>>> import numpy as np
>>> import numpy.linalg as la
>>> np.set_printoptions(precision=2, suppress=True, linewidth=160, floatmode="fixed")
>>> arr = np.diag(np.array([1, -4, -1]))
>>> arr
array([[ 1,  0,  0],
       [ 0, -4,  0],
       [ 0,  0, -1]])
>>> la.matrix_power(arr - np.diag(np.diag(arr)), 3)
array([[0, 0, 0],
       [0, 0, 0],
       [0, 0, 0]])
>>> la.matrix_rank(arr - arr[0, 0] * np.eye(3))
np.int64(2)
>>> arr @ arr
array([[ 1,  0,  0],
       [ 0, 16,  0],
       [ 0,  0,  1]])
>>> np.round(la.eigvals(arr).sum().real, 2)
np.float64(-4.0)
>>> round(float(la.det(arr[::-1])), 2)
-4.0
>>> la.eigvals(arr)
array([ 1.00, -4.00, -1.00])
>>> rng = np.random.default_rng(48)
>>> A2 = arr + rng.integers(-2, 3, (3, 1)) @ rng.integers(-2, 3, (1, 3))
>>> A2
array([[ 1, -2,  0],
       [ 0, -5,  0],
       [ 0,  0, -1]])
>>> la.svd(A2 - arr, compute_uv=False)
array([2.24, 0.00, 0.00])
>>> np.abs(A2 - arr).sum(axis=1)
array([2, 1, 0])
>>> Q, vecs = la.qr(arr[:, :1])[0], la.qr(arr[:, 1:])[0]
>>> sigma = la.svd(Q.T @ vecs, compute_uv=False)
>>> sigma
array([0.00])
>>> (sigma > 0.9).sum()
np.int64(0)
>>> A2 = np.array([[-1, 2, -1], [3, -3, 2], [3, 3, 2]])
>>> data = A2 + A2.T
>>> data
array([[-2,  5,  2],
       [ 5, -6,  5],
       [ 2,  5,  4]])
>>> round(la.det(2 * data), 2), round(float(la.det(data)), 2)
(np.float64(976.0), 122.0)
>>> np.einsum("ii->", data)
np.int64(-4)
>>> round(float(la.eigvals(data).sum().real), 2)
-4.0
>>> np.kron(np.eye(2, dtype=int), data)
array([[-2,  5,  2,  0,  0,  0],
       [ 5, -6,  5,  0,  0,  0],
       [ 2,  5,  4,  0,  0,  0],
       [ 0,  0,  0, -2,  5,  2],
       [ 0,  0,  0,  5, -6,  5],
       [ 0,  0,  0,  2,  5,  4]])
